% python3 -q
>>> import numpy as np
>>> from numpy import linalg as LA
>>> np.set_printoptions(precision=3, suppress=True, linewidth=120, floatmode="fixed")
>>> W0 = np.array([[-1, 0, 1, 2, 3],
...     [4, 5, 6, 7, 8],
...     [9, 10, 11, 12, 13],
...     [14, 15, 16, 17, 18],
...     [19, 20, 21, 22, 23]])
>>> W0
array([[-1,  0,  1,  2,  3],
       [ 4,  5,  6,  7,  8],
       [ 9, 10, 11, 12, 13],
       [14, 15, 16, 17, 18],
       [19, 20, 21, 22, 23]])
>>> Uu, s, vt = LA.svd(W0, full_matrices=False)
>>> np.allclose(Uu * s @ vt, W0)
True
>>> np.cumsum(s ** 2) / np.sum(s ** 2)
array([0.997, 1.000, 1.000, 1.000, 1.000])
>>> Uu.shape, s.shape, vt.shape
((5, 5), (5,), (5, 5))
>>> np.abs(vt[0])
array([0.388, 0.417, 0.445, 0.474, 0.503])
>>> np.abs(Uu[:, 0]).round(6).argmax()
np.int64(4)
>>> np.round(vt @ vt.T, 3) + 0
array([[1.000, 0.000, 0.000, 0.000, 0.000],
       [0.000, 1.000, 0.000, 0.000, 0.000],
       [0.000, 0.000, 1.000, 0.000, 0.000],
       [0.000, 0.000, 0.000, 1.000, 0.000],
       [0.000, 0.000, 0.000, 0.000, 1.000]])
>>> rng = np.random.default_rng(6911)
>>> lab = rng.permutation(5)
>>> lab
array([3, 4, 0, 1, 2])
>>> A2 = W0[lab][:, lab]
>>> np.diag(A2)
array([17, 23, -1,  5, 11])
>>> round(LA.det(A2), 3), round(float(LA.det(W0[lab])), 3)
(np.float64(-0.0), 0.0)
>>> np.trace(A2)
np.int64(55)
>>> vec = np.array([2, 2, 1, 0, 0])
>>> W0 @ (2 * vec)
array([ -2,  48,  98, 148, 198])
>>> np.einsum("ij,j->i", W0, vec)
array([-1, 24, 49, 74, 99])
>>> W0 @ vec
array([-1, 24, 49, 74, 99])
>>> LA.norm(W0 @ vec) <= LA.norm(W0, 2) * LA.norm(vec) + 1e-9
np.True_
>>> def softmax(z):
...     e = np.exp(z - z.max(axis=-1, keepdims=True))
...     return e / e.sum(axis=-1, keepdims=True)
... 
>>> np.round(softmax(10 * W0[0]), 3) + 0
array([0.000, 0.000, 0.000, 0.000, 1.000])
>>> softmax(W0[0] + 2)
array([0.012, 0.032, 0.086, 0.234, 0.636])
>>> softmax(W0).sum(axis=1)
array([1.000, 1.000, 1.000, 1.000, 1.000])
>>> att = W0 @ W0.T / np.sqrt(5)
>>> softmax(att).round(6).argmax(axis=1)
array([4, 4, 4, 4, 4])
>>> softmax(att)[0] @ W0
array([19.000, 20.000, 21.000, 22.000, 23.000])
>>> Uu, s, vt = LA.svd(W0)
>>> evecs = vt[:(s > 1e-8).sum()]
>>> vec = W0[1] + -1 * W0[4] + rng.integers(2) * np.eye(5)[2]
>>> vec
array([-15.000, -15.000, -15.000, -15.000, -15.000])
>>> np.round(LA.norm(vec - evecs.T @ evecs @ vec), 3)
np.float64(0.0)
>>> E = np.loadtxt("arr.csv", delimiter=",")
>>> E
array([[ 0.742,  0.100,  0.500, -0.100],
       [-0.838, -0.300,  0.600,  0.800],
       [-6.415, -1.600, -2.000, -0.900],
       [ 2.294,  0.600,  1.200,  0.000],
       [ 4.480,  1.100, -0.600, -0.300],
       [-4.305, -1.200,  0.900, -0.700],
       [ 3.733,  0.900,  1.500, -0.900],
       [-1.217, -0.300,  1.700, -0.600],
       [-3.756, -0.900, -1.000,  0.600],
       [ 2.359,  0.600, -0.200,  0.500],
       [ 1.009,  0.100, -0.400, -1.000],
       [-5.754, -1.400, -0.700, -1.200],
       [ 1.031,  0.300,  2.400,  0.500],
       [ 0.264,  0.100, -0.300,  0.800],
       [-3.159, -0.700, -0.100,  1.100],
       [-3.927, -1.100,  0.700,  0.800],
       [-7.298, -1.800, -0.100,  1.200],
       [ 1.628,  0.400,  0.400, -0.600],
       [-2.892, -0.800, -1.100,  0.000],
       [ 8.605,  2.000, -1.800,  0.200],
       [ 3.358,  0.900,  0.000, -0.600],
       [-4.453, -1.100,  0.800, -0.300],
       [-0.159,  0.000, -0.700, -0.500],
       [-3.022, -0.600,  1.200, -0.400],
       [ 4.145,  1.100, -0.400, -0.700]])
>>> # column 0 dominates
>>> vec = np.array([5, 4, 1, 4])
>>> target = E @ vec
>>> LA.lstsq(E, target)[0]
array([5.000, 4.000, 1.000, 4.000])
>>> LA.solve(E.T @ E, E.T @ target)
array([5.000, 4.000, 1.000, 4.000])
>>> target = target + 0.05 * rng.normal(size=25)
>>> target
array([  4.153,  -1.567, -43.964,  15.053,  24.995, -28.252,  20.139,  -7.923, -20.995,  15.929,   1.074, -39.869,
        10.804,   4.646, -14.294, -20.157, -38.975,   7.734, -18.773,  50.042,  17.984, -27.162,  -3.440, -17.944,
        21.930])
>>> coef, *_ = LA.lstsq(E, target)
>>> [round(float(LA.norm(LA.solve(E.T @ E + lam * np.eye(4), E.T @ target))), 2) for lam in (0, 1, 10, 100)]
[7.62, 6.95, 6.08, 4.62]
>>> np.round(E.T @ (target - E @ coef), 3) + 0
array([0.000, 0.000, 0.000, 0.000])
>>> coef.round()
array([5.000, 4.000, 1.000, 4.000])
>>> coef
array([4.992, 4.029, 0.990, 3.994])
